$ python3 -q
>>> import numpy as np
>>> np.set_printoptions(precision=2, suppress=True, linewidth=120)
>>> W0 = np.array([[-0.4, 1.0, 0.0],
...     [0.5, 0.4, -0.2],
...     [-0.1, -0.2, -1.7],
...     [0.4, -1.2, 1.2],
...     [0.4, 0.2, -0.6],
...     [-1.3, -1.2, 1.6],
...     [-1.0, 1.1, -0.3],
...     [-1.1, 1.6, 0.5],
...     [-0.5, 1.2, 0.5],
...     [-0.4, -0.4, -0.5],
...     [1.4, 1.3, -0.2],
...     [-0.9, -0.5, -0.9],
...     [-0.7, 2.9, 0.2],
...     [0.8, 1.8, 0.0],
...     [0.2, -0.5, 0.0],
...     [0.2, 0.3, 1.8],
...     [0.6, -0.6, -0.1],
...     [-0.6, -1.8, 0.1],
...     [-0.8, 0.2, 0.9],
...     [0.7, 0.8, -1.3],
...     [0.4, 0.1, 2.5],
...     [-2.0, -0.5, -0.9],
...     [-0.5, 0.0, 1.0],
...     [1.6, -0.3, -0.1]])
>>> rng = np.random.default_rng(769540)
>>> W0[:, 1] = 3 * W0[:, 0] + 0.05 * rng.normal(size=24)
>>> print(W0)
[[-0.4  -1.26  0.  ]
 [ 0.5   1.56 -0.2 ]
 [-0.1  -0.27 -1.7 ]
 [ 0.4   1.23  1.2 ]
 [ 0.4   1.18 -0.6 ]
 [-1.3  -3.87  1.6 ]
 [-1.   -2.95 -0.3 ]
 [-1.1  -3.33  0.5 ]
 [-0.5  -1.54  0.5 ]
 [-0.4  -1.27 -0.5 ]
 [ 1.4   4.2  -0.2 ]
 [-0.9  -2.78 -0.9 ]
 [-0.7  -2.06  0.2 ]
 [ 0.8   2.45  0.  ]
 [ 0.2   0.53  0.  ]
 [ 0.2   0.57  1.8 ]
 [ 0.6   1.81 -0.1 ]
 [-0.6  -1.83  0.1 ]
 [-0.8  -2.36  0.9 ]
 [ 0.7   2.15 -1.3 ]
 [ 0.4   1.21  2.5 ]
 [-2.   -6.05 -0.9 ]
 [-0.5  -1.54  1.  ]
 [ 1.6   4.8  -0.1 ]]
>>> u, v = W0[5], W0[0]
>>> round(float(u @ v), 2)
5.39
>>> round(float(u @ u), 2)
19.26
>>> pr = (u @ v) / (u @ u) * u
>>> v - pr
array([-0.04, -0.17, -0.45])
>>> np.round((v - pr) @ u, 2)
np.float64(-0.0)
>>> np.outer(u, v)
array([[ 0.52,  1.63, -0.  ],
       [ 1.55,  4.87, -0.  ],
       [-0.64, -2.01,  0.  ]])
>>> np.linalg.matrix_rank(np.outer(u, v))
np.int64(1)
>>> round(float(np.linalg.norm(u + v) ** 2 + np.linalg.norm(u - v) ** 2), 2)
42.01
>>> print(pr)
[-0.36 -1.08  0.45]
>>> E = np.load("layer8.npy")
>>> print(E)
[[-2.05  1.19  1.12]
 [ 1.19 -1.42  1.05]
 [ 1.12  1.05 -0.53]]
>>> def softmax(z):
...     e = np.exp(z - z.max(axis=-1, keepdims=True))
...     return e / e.sum(axis=-1, keepdims=True)
... 
>>> np.round(softmax(10 * E[1]), 2) + 0
array([0.8, 0. , 0.2])
>>> print(softmax(E).sum(axis=1))
[1. 1. 1.]
>>> print(softmax(E[1]))
[0.51 0.04 0.45]
>>> scores = E @ E.T / np.sqrt(3)
>>> softmax(scores)[1] @ E
array([ 1.15, -1.28,  0.98])
>>> softmax(scores).round(6).argmax(axis=1)
array([0, 1, 2])
>>> w, vecs = np.linalg.eig(E)
>>> print(np.sort(np.linalg.eigvals(E @ E)))
[1.01 4.   9.03]
>>> round(float(np.prod(w)), 2)
6.05
>>> print(np.sort(np.linalg.eigvals(np.linalg.inv(E))))
[-0.5  -0.33  0.99]
